>>> import numpy as np
>>> np.set_printoptions(suppress=True, linewidth=200)
>>> u = np.array([2, 2, 2, 3, 0, 3, 3, 3, 1, 2]) + 0.5
>>> data = np.outer(u, u) / (u @ u)
>>> data.round(1) + 0
array([[0.1, 0.1, 0.1, 0.1, 0. , 0.1, 0.1, 0.1, 0. , 0.1],
       [0.1, 0.1, 0.1, 0.1, 0. , 0.1, 0.1, 0.1, 0. , 0.1],
       [0.1, 0.1, 0.1, 0.1, 0. , 0.1, 0.1, 0.1, 0. , 0.1],
       [0.1, 0.1, 0.1, 0.2, 0. , 0.2, 0.2, 0.2, 0.1, 0.1],
       [0. , 0. , 0. , 0. , 0. , 0. , 0. , 0. , 0. , 0. ],
       [0.1, 0.1, 0.1, 0.2, 0. , 0.2, 0.2, 0.2, 0.1, 0.1],
       [0.1, 0.1, 0.1, 0.2, 0. , 0.2, 0.2, 0.2, 0.1, 0.1],
       [0.1, 0.1, 0.1, 0.2, 0. , 0.2, 0.2, 0.2, 0.1, 0.1],
       [0. , 0. , 0. , 0.1, 0. , 0.1, 0.1, 0.1, 0. , 0. ],
       [0.1, 0.1, 0.1, 0.1, 0. , 0.1, 0.1, 0.1, 0. , 0.1]])
>>> # applying it twice changes nothing
>>> vals, vecs = np.linalg.eigh(data)
>>> x0 = np.array([1, 0, 0, 1, 0, 0, 0, 2, 1, 0])
>>> np.round(vecs * np.maximum(vals, 0) @ vecs.T, 1) + 0
array([[0.1, 0.1, 0.1, 0.1, 0. , 0.1, 0.1, 0.1, 0. , 0.1],
       [0.1, 0.1, 0.1, 0.1, 0. , 0.1, 0.1, 0.1, 0. , 0.1],
       [0.1, 0.1, 0.1, 0.1, 0. , 0.1, 0.1, 0.1, 0. , 0.1],
       [0.1, 0.1, 0.1, 0.2, 0. , 0.2, 0.2, 0.2, 0.1, 0.1],
       [0. , 0. , 0. , 0. , 0. , 0. , 0. , 0. , 0. , 0. ],
       [0.1, 0.1, 0.1, 0.2, 0. , 0.2, 0.2, 0.2, 0.1, 0.1],
       [0.1, 0.1, 0.1, 0.2, 0. , 0.2, 0.2, 0.2, 0.1, 0.1],
       [0.1, 0.1, 0.1, 0.2, 0. , 0.2, 0.2, 0.2, 0.1, 0.1],
       [0. , 0. , 0. , 0.1, 0. , 0.1, 0.1, 0.1, 0. , 0. ],
       [0.1, 0.1, 0.1, 0.1, 0. , 0.1, 0.1, 0.1, 0. , 0.1]])
>>> (np.sign(vecs[:, -1].round(6)) == np.sign(vecs[0, -1].round(6))).astype(int)
array([1, 1, 1, 1, 1, 1, 1, 1, 1, 1])
>>> np.round(np.abs(data).sum(axis=1).max(), 1), round(np.abs(vals).max(), 1)
(np.float64(1.2), np.float64(1.0))
>>> print(round(float(x0 @ data @ x0 / (x0 @ x0)), 1), np.round(vals[0], 1), round(vals[-1], 1))
0.4 -0.0 1.0
>>> round(x0 @ data @ x0, 1)
np.float64(2.7)
>>> np.round(np.linalg.eigvalsh(data[1:, 1:]), 1) + 0
array([0. , 0. , 0. , 0. , 0. , 0. , 0. , 0. , 0.9])
>>> x0 = np.array([3, -1, -3, 2, -1, -1, -1, 2, 1, -2])
>>> print(np.round((x0 - data @ x0) @ (data @ x0), 1))
0.0
>>> np.round(data @ data @ x0, 1) + 0
array([0., 0., 0., 0., 0., 0., 0., 0., 0., 0.])
>>> rng = np.random.default_rng(7598)
>>> arr = rng.normal(size=(48, 13))
>>> arr = 10 * arr / np.linalg.norm(arr, axis=1, keepdims=True)
>>> print(arr.round(1) + 0)
[[ 4.1  0.2  6.3  1.9  0.2  0.7  1.1 -2.6 -3.4  1.5 -1.1 -3.4 -2.1]
 [ 3.3  2.5 -0.4  0.1 -5.3  1.2 -3.1  3.2  0.6 -2.5 -3.7 -3.   2. ]
 [ 1.6 -4.4  3.1 -2.   1.9 -0.5 -1.2 -2.6 -2.9 -5.   2.7 -3.6  0.2]
 [-1.5  0.1 -0.3  0.   1.5  0.1  3.4  3.4  1.  -5.4  0.5 -3.9  5.2]
 [-2.4 -1.6 -0.2 -1.1 -4.6 -3.1 -0.7 -3.2  0.6 -3.3 -4.4 -3.8 -2.1]
 [ 2.7 -5.3  1.  -3.5 -0.9 -1.7 -1.5  2.9 -0.2 -0.6 -1.7  2.2 -5.4]
 [ 1.4 -0.5 -3.1  2.9 -0.3  2.8 -1.   7.4 -1.1  0.   0.  -2.4 -3. ]
 [ 0.5  0.5 -2.2  1.4 -3.5 -2.6  1.9 -2.8  2.3 -3.7 -0.2  6.6 -0.2]
 [-0.9 -2.  -2.3  0.7  4.9 -0.8 -2.7  2.  -5.2 -2.3  2.4  0.2  3.9]
 [-0.9  3.   1.1 -5.5 -1.4 -0.2  1.7  2.8  0.4  3.   5.1 -2.4 -2.4]
 [-0.7  3.7  3.1  3.3  2.5  3.4  2.5 -3.  -0.9 -5.1 -2.   1.  -0.6]
 [ 0.2  2.5  0.7 -0.8  0.3  8.3 -2.8 -2.4 -1.4 -1.9  1.7 -0.6 -1. ]
 [-1.2 -1.2 -0.5 -1.2 -5.7 -2.7  2.5  1.6 -1.3 -4.9 -0.6 -4.3  1.6]
 [-4.2 -3.   1.2  0.7 -2.9 -4.1 -3.6  1.  -0.2 -5.  -2.3  0.  -1.5]
 [ 1.  -2.7 -1.5  4.8  0.1  3.3 -1.   0.4  2.2 -0.5 -1.   3.1 -6.2]
 [-3.   1.1  2.5 -1.9 -1.6 -4.8 -5.5  0.6 -0.1 -1.4  3.1 -0.9  3.5]
 [-2.  -0.3  3.7 -3.8 -3.3  3.5 -3.4 -2.   1.9  3.9  0.8 -2.3  2.2]
 [-2.9  1.1  0.4  2.6 -5.6 -1.8 -3.2  4.   0.2 -3.6 -2.8 -1.   0.9]
 [-0.3  2.1 -2.3  0.8 -1.5  0.1 -1.6  3.5 -3.3  6.4 -2.6  3.4  1.7]
 [-1.5  0.2  3.9 -1.9 -0.7 -0.3  2.4  4.9  5.2 -3.2  0.4 -0.8 -3.3]
 [ 0.1 -2.2 -1.6  1.5  0.2  5.3 -0.6 -1.8 -2.9 -1.   3.3  0.5 -6.1]
 [ 0.2 -1.2 -1.9  0.7 -3.7  1.4 -0.5  4.9 -2.8 -0.6 -3.3 -5.8 -1.5]
 [ 5.7 -0.9 -1.6  2.5 -3.4 -0.3  3.4  1.7 -3.2  1.8 -1.3 -3.9  1.3]
 [-0.5  5.2  4.1 -0.9 -4.   2.5 -3.1  1.   1.6 -2.6 -0.8  3.2  1.3]
 [ 1.7  0.8  2.4 -5.2 -4.3 -1.1 -1.9  4.3 -1.1 -1.1 -1.5 -1.2  3.9]
 [-2.6 -5.4 -1.5 -2.8 -0.4 -1.1 -1.1  0.4  3.2 -2.4 -2.5  5.  -2. ]
 [-7.1  1.9  2.7 -2.5 -1.8  2.5 -0.1 -2.2  0.3 -0.7  3.2 -1.7 -2.1]
 [ 2.3  4.4  0.2  1.2 -0.1  0.5 -1.4 -1.2 -4.1 -2.7  5.3 -3.1  3.1]
 [ 1.2 -4.8 -1.1 -0.7  5.2 -0.7 -1.  -2.4  4.6  1.2  1.8 -0.2 -3.6]
 [ 4.4 -3.1  1.5  3.5  0.3  1.3 -4.2  3.8 -3.8 -0.3 -2.   1.5  1.4]
 [-2.8  0.5 -3.9  0.1  3.2  5.  -2.1 -3.8 -0.7 -0.7  4.1  1.3 -1.9]
 [ 1.   3.9  3.1  2.3  2.9  5.6 -1.4  1.2 -3.9 -1.8 -1.2 -0.7  2.5]
 [-3.8 -0.1  3.  -0.9  0.6 -4.4 -4.4  0.   1.3  5.   1.  -2.2 -1.8]
 [ 3.5 -6.2  0.4  0.7  4.9 -0.8 -2.4  2.6  2.7  0.2  0.1 -0.7 -1.9]
 [-2.3 -5.3  4.2 -2.1  4.5 -1.8 -3.   1.3 -2.8 -0.1 -1.4  0.8 -1. ]
 [-0.2  4.2  0.1  4.3  3.1  2.8 -1.7 -0.3 -3.6  3.3  2.8  2.4 -2.6]
 [ 2.  -1.   0.   3.7  3.1 -1.  -2.5 -3.5  4.2 -3.8  2.1  3.9 -0.6]
 [ 1.8 -0.5  2.3 -3.4  1.  -5.1  1.5  4.4  2.   3.8  2.1 -1.8  2.2]
 [-0.2  3.5  0.3 -0.7  4.2 -1.  -2.2 -1.   4.2 -4.  -5.3  0.2  1.2]
 [ 1.5 -4.9 -2.8  2.4  3.   1.3  1.7  6.  -0.5  0.4  1.7 -1.4  2.1]
 [ 0.4  0.9 -2.4 -3.2  3.1  2.7  0.4  0.5 -5.   2.   0.8 -4.  -4.4]
 [-1.4 -0.2  3.2  6.   2.7 -4.  -2.2  3.9  0.2  1.1 -2.2 -0.6  1.6]
 [ 0.6 -2.5 -4.4 -3.2 -4.9 -2.7  0.7 -0.7  2.  -1.5  2.7  3.3 -2.7]
 [-2.1 -3.9  2.6 -3.3 -1.4 -0.1 -0.6 -2.7  5.7 -1.   0.5  3.  -3.3]
 [-0.5 -1.8  0.   1.   2.5  0.2  1.6 -2.3 -2.5  6.2 -0.9 -3.6 -4.8]
 [-2.1  0.3  0.9 -2.7 -5.  -7.2 -1.9  2.2  1.  -0.4 -1.2 -0.1  0. ]
 [ 1.9  4.6 -2.6  1.4 -2.7 -0.9 -6.1  1.1 -1.4 -1.8 -3.6 -0.6 -1.5]
 [ 2.   3.  -6.3 -1.9 -3.  -0.8  4.3 -1.4  1.8 -2.3  1.4  0.1  1.5]]
>>> hat = arr @ np.linalg.solve(arr.T @ arr, arr.T)
>>> np.linalg.matrix_rank(np.eye(48) - hat)
np.int64(35)
>>> np.allclose(hat @ hat, hat)
True
